$ python -q
>>> import numpy as np
>>> np.set_printoptions(precision=2, suppress=True, linewidth=120, floatmode="fixed")
>>> tidy = lambda a: np.round(a, 2) + 0
>>> F = np.load("x.npy")
>>> F
array([[ 0.00,  0.00,  0.00,  0.00,  0.00,  0.00,  0.00,  0.00,  0.00,  0.00,  3.00,  2.00],
       [ 0.00,  0.00,  0.00,  0.00,  0.00,  0.00,  0.00,  0.00,  0.00,  0.00, -2.00,  2.00],
       [ 0.00,  0.00,  0.00,  0.00,  0.00,  0.00,  0.00,  0.00,  0.00,  0.00,  1.00, -1.00],
       [ 0.00,  0.00,  0.00,  0.00,  0.00,  0.00,  0.00,  0.00,  0.00,  0.00, -1.00,  0.00],
       [ 0.00,  0.00,  0.00,  0.00,  0.00,  0.00,  0.00,  0.00,  0.00,  0.00,  0.00,  2.00],
       [ 0.00,  0.00,  0.00,  0.00,  0.00,  0.00,  0.00,  0.00,  0.00,  0.00, -1.00, -1.00],
       [ 0.00,  0.00,  0.00,  0.00,  0.00,  0.00,  0.00,  0.00,  0.00,  0.00,  0.00, -3.00],
       [ 0.00,  0.00,  0.00,  0.00,  0.00,  0.00,  0.00,  0.00,  0.00,  0.00,  3.00,  2.00],
       [ 0.00,  0.00,  0.00,  0.00,  0.00,  0.00,  0.00,  0.00,  0.00,  0.00, -2.00,  0.00],
       [ 0.00,  0.00,  0.00,  0.00,  0.00,  0.00,  0.00,  0.00,  0.00,  0.00, -3.00, -2.00],
       [ 3.00, -2.00,  1.00, -1.00,  0.00, -1.00,  0.00,  3.00, -2.00, -3.00,  0.00,  0.00],
       [ 2.00,  2.00, -1.00,  0.00,  2.00, -1.00, -3.00,  2.00,  0.00, -2.00,  0.00,  0.00]])
>>> # null space of dimension 8
>>> tidy(np.trace(np.linalg.pinv(F) @ F))
np.float64(4.0)
>>> np.unique(F.round(6), axis=0).shape
(11, 12)
>>> try:
...     np.linalg.inv(F)
... except np.linalg.LinAlgError as e:
...     print(e)
... 
Singular matrix
>>> K = np.load("case17.npy")
>>> K
array([[ -4,   0,  -5,   0,   3],
       [ -4,   6,   2,   2,   4],
       [ -6,   6,  -1,   1,   0],
       [ -7,   0,   6,  -1,  -9],
       [ -7,  -2,  -2,   5,   0],
       [ -3,  -2, -11,   7,  -4],
       [  1,   1, -14,   1,  -5],
       [ -2,   7, -20,  -2,  -2],
       [-10,   4, -12,   6,   5],
       [ -1,   5, -14,  15,   4],
       [ -4,   7, -16,  14,   7],
       [  5,  16, -17,  14,  15],
       [  9,   9, -14,  20,   6],
       [  4,  11,  -6,  24,   8],
       [  1,  20,  -9,  19,  13],
       [ -3,  24, -16,  15,  12],
       [  3,  32, -14,   7,  11],
       [ -5,  27,  -6,   3,   9],
       [  3,  27,  -2,  12,  16],
       [ -6,  23,   2,  10,  17],
       [ -8,  17,  -3,   2,  26],
       [-17,  25,  -1,   1,  24],
       [-21,  17,   1,   1,  17],
       [-28,   9,   8,   2,  10],
       [-27,  17,   1,  -1,   9],
       [-20,  20,   8,   8,  14],
       [-15,  25,   8,  11,  11],
       [ -9,  17,   6,  12,  13],
       [  0,  10,   8,  18,   4],
       [ -3,  11,   1,  20,  -3],
       [  6,  16,   3,  25,  -6],
       [ 13,  11,  -2,  17,  -3],
       [ 16,  12,   1,  13,   4],
       [  9,  19,   5,  21,  -1],
       [  1,  18,   4,  25,   2],
       [  6,  27,   0,  33,   7],
       [ -2,  26,  -2,  38,   5],
       [  2,  33,  -8,  35,  14],
       [  4,  35, -13,  28,   8],
       [ 12,  43, -20,  31,  10]])
>>> dist = np.linalg.norm(K[:, None] - K[None], axis=-1)
>>> dist.mean(axis=1).argmax()
np.int64(39)
>>> (dist + 1e9 * np.eye(40)).round(6).argmin(axis=1)
array([ 4,  2,  1,  2,  0,  6,  5,  6, 10, 10,  9, 14, 13, 12, 15, 14, 15, 16, 19, 27, 21, 22, 24, 24, 22, 26, 25, 19,
       29, 28, 33, 32, 31, 30, 33, 36, 35, 38, 37, 38])
>>> dist.shape
(40, 40)
>>> np.unravel_index(dist.round(6).argmax(), dist.shape)
(np.int64(23), np.int64(39))
